% ipython --no-banner

In [1]: import numpy as np

In [2]: np.set_printoptions(suppress=True, linewidth=200)

In [3]: mat = np.array([[-0.4, 0.1, -2.4, 0.6],
   ...:     [1.6, 1.6, 0.5, 0.1],
   ...:     [-1.2, -0.7, 1.2, 0.7],
   ...:     [-2.0, 0.6, -1.8, 1.6],
   ...:     [-1.3, -0.5, 1.4, -1.3]])

In [4]: mat
Out[4]: 
array([[-0.4,  0.1, -2.4,  0.6],
       [ 1.6,  1.6,  0.5,  0.1],
       [-1.2, -0.7,  1.2,  0.7],
       [-2. ,  0.6, -1.8,  1.6],
       [-1.3, -0.5,  1.4, -1.3]])

In [5]: P = mat @ np.linalg.solve(mat.T @ mat, mat.T)

In [6]: np.linalg.matrix_rank(np.eye(5) - P)
Out[6]: np.int64(1)

In [7]: np.allclose(P @ P, P)
Out[7]: True

In [8]: np.trace(P)
Out[8]: np.float64(4.0)

In [9]: O = mat.astype(float).copy()

In [10]: for j in range(4):
    ...:     O[:, j] -= O[:, :j] @ (O[:, :j].T @ O[:, j])
    ...:     O[:, j] /= np.linalg.norm(O[:, j])
    ...: 

In [11]: np.round(O.T @ O, 2) + 0
Out[11]: 
array([[1., 0., 0., 0.],
       [0., 1., 0., 0.],
       [0., 0., 1., 0.],
       [0., 0., 0., 1.]])

In [12]: np.round(O.T @ mat, 2) + 0
Out[12]: 
array([[ 3.14,  0.9 ,  0.67, -0.77],
       [ 0.  ,  1.69, -1.57,  1.2 ],
       [ 0.  ,  0.  ,  3.12, -0.91],
       [ 0.  ,  0.  ,  0.  ,  1.5 ]])

In [13]: K = np.array([[0, -1, -3, 1, -2],
    ...:     [1, 0, 3, -2, 2],
    ...:     [3, -3, 0, 0, -1],
    ...:     [-1, 2, 0, 0, -1],
    ...:     [2, -2, 1, 1, 0]])

In [14]: Y = np.array([[3, 1, -1], [-3, -2, -3]])

In [15]: basis = np.kron(Y, K)

In [16]: basis.shape
Out[16]: (10, 15)

In [17]: U, sigma, VT = np.linalg.svd(K)

In [18]: vecs = VT[:(sigma > 1e-8).sum()]

In [19]: rng = np.random.default_rng(78528)

In [20]: x = K[4] + 4 * K[1] + rng.integers(2) * np.eye(5)[0]

In [21]: x
Out[21]: array([ 6., -2., 13., -7.,  8.])

In [22]: np.round(vecs.T @ vecs, 2)
Out[22]: 
array([[ 0.58, -0.33,  0.25, -0.08, -0.25],
       [-0.33,  0.73,  0.2 , -0.07, -0.2 ],
       [ 0.25,  0.2 ,  0.85,  0.05,  0.15],
       [-0.08, -0.07,  0.05,  0.98, -0.05],
       [-0.25, -0.2 ,  0.15, -0.05,  0.85]])

In [23]: np.round(np.diag(vecs.T @ vecs), 2)
Out[23]: array([0.58, 0.73, 0.85, 0.98, 0.85])
